% ipython --no-banner

In [1]: import numpy as np

In [2]: np.set_printoptions(suppress=True, linewidth=120)

In [3]: def rnd(a):
   ...:     return np.round(a, 1) + 0
   ...: 

In [4]: A = np.load("layer18.npy")

In [5]: rnd(A)
Out[5]: 
array([[-0.3,  0.6, -0.4,  0. , -0.3,  0.3,  0. , -0.1,  0.2,  0.4],
       [-0.4, -0.1,  0.3, -0.6, -0.3,  0. , -0.3, -0.3, -0.2,  0. ],
       [ 0.2, -0.4,  0.1, -0.3,  0. ,  0.5,  0.5,  0.1,  0.1,  0.3],
       [-0.1,  0.2,  0.1, -0.2, -0.1, -0.2,  0.4,  0. ,  0.6, -0.5],
       [-0.3, -0.4, -0.6,  0. , -0.4, -0.1,  0.2,  0.2, -0.2, -0.2],
       [-0.3,  0.3, -0.2, -0.4,  0.6,  0. ,  0.2,  0.4, -0.3, -0.1],
       [-0.1, -0.1,  0. ,  0.2,  0. ,  0.7, -0.3,  0. ,  0. , -0.6],
       [ 0.4,  0.1, -0.4, -0.1,  0.2,  0. ,  0.2, -0.7, -0.3, -0.2],
       [ 0. ,  0.3,  0.4,  0.3, -0.4,  0. ,  0.4,  0.1, -0.6, -0.1],
       [ 0.6,  0.2, -0.1, -0.4, -0.3,  0. , -0.3,  0.4,  0. , -0.2]])

In [6]: rnd(np.linalg.svd(A, compute_uv=False))
Out[6]: array([1., 1., 1., 1., 1., 1., 1., 1., 1., 1.])

In [7]: rnd(np.linalg.norm(A, axis=0))
Out[7]: array([1., 1., 1., 1., 1., 1., 1., 1., 1., 1.])

In [8]: out = np.array([[-2, 5, -1],
   ...:     [-5, -9, -5],
   ...:     [9, 5, -4],
   ...:     [7, 4, -5],
   ...:     [-9, 8, 1],
   ...:     [-8, -1, -4],
   ...:     [-1, -1, 9],
   ...:     [6, -3, 4],
   ...:     [9, 0, -1],
   ...:     [-2, -7, 3]])

In [9]: rnd(np.einsum("ij->j", A))
Out[9]: array([-0.3,  0.9, -0.6, -1.6, -1.1,  1.3,  1.1,  0.1, -0.8, -1.2])

In [10]: rnd(np.einsum("ij,ij->i", A, A))
Out[10]: array([1., 1., 1., 1., 1., 1., 1., 1., 1., 1.])

In [11]: J = np.array([[-12, -4, -8, 0, 0, 0],
    ...:     [12, -8, 0, 0, 0, 0],
    ...:     [-4, -8, 4, 0, 0, 0],
    ...:     [-21, -7, -14, -3, -1, -2],
    ...:     [21, -14, 0, 3, -2, 0],
    ...:     [-7, -14, 7, -1, -2, 1]])

In [12]: theta = np.radians(36)

In [13]: r_ = np.eye(6)

In [14]: r_[5, 5] = r_[4, 4] = np.cos(theta)

In [15]: r_[5, 4], r_[4, 5] = -np.sin(theta), np.sin(theta)

In [16]: rnd(r_)
Out[16]: 
array([[ 1. ,  0. ,  0. ,  0. ,  0. ,  0. ],
       [ 0. ,  1. ,  0. ,  0. ,  0. ,  0. ],
       [ 0. ,  0. ,  1. ,  0. ,  0. ,  0. ],
       [ 0. ,  0. ,  0. ,  1. ,  0. ,  0. ],
       [ 0. ,  0. ,  0. ,  0. ,  0.8,  0.6],
       [ 0. ,  0. ,  0. ,  0. , -0.6,  0.8]])

In [17]: out = J @ r_.T

In [18]: np.allclose(np.linalg.norm(J, axis=1), np.linalg.norm(out, axis=1))
Out[18]: True

In [19]: rnd(np.linalg.det(r_)), rnd(np.trace(r_))
Out[19]: (np.float64(1.0), np.float64(5.6))
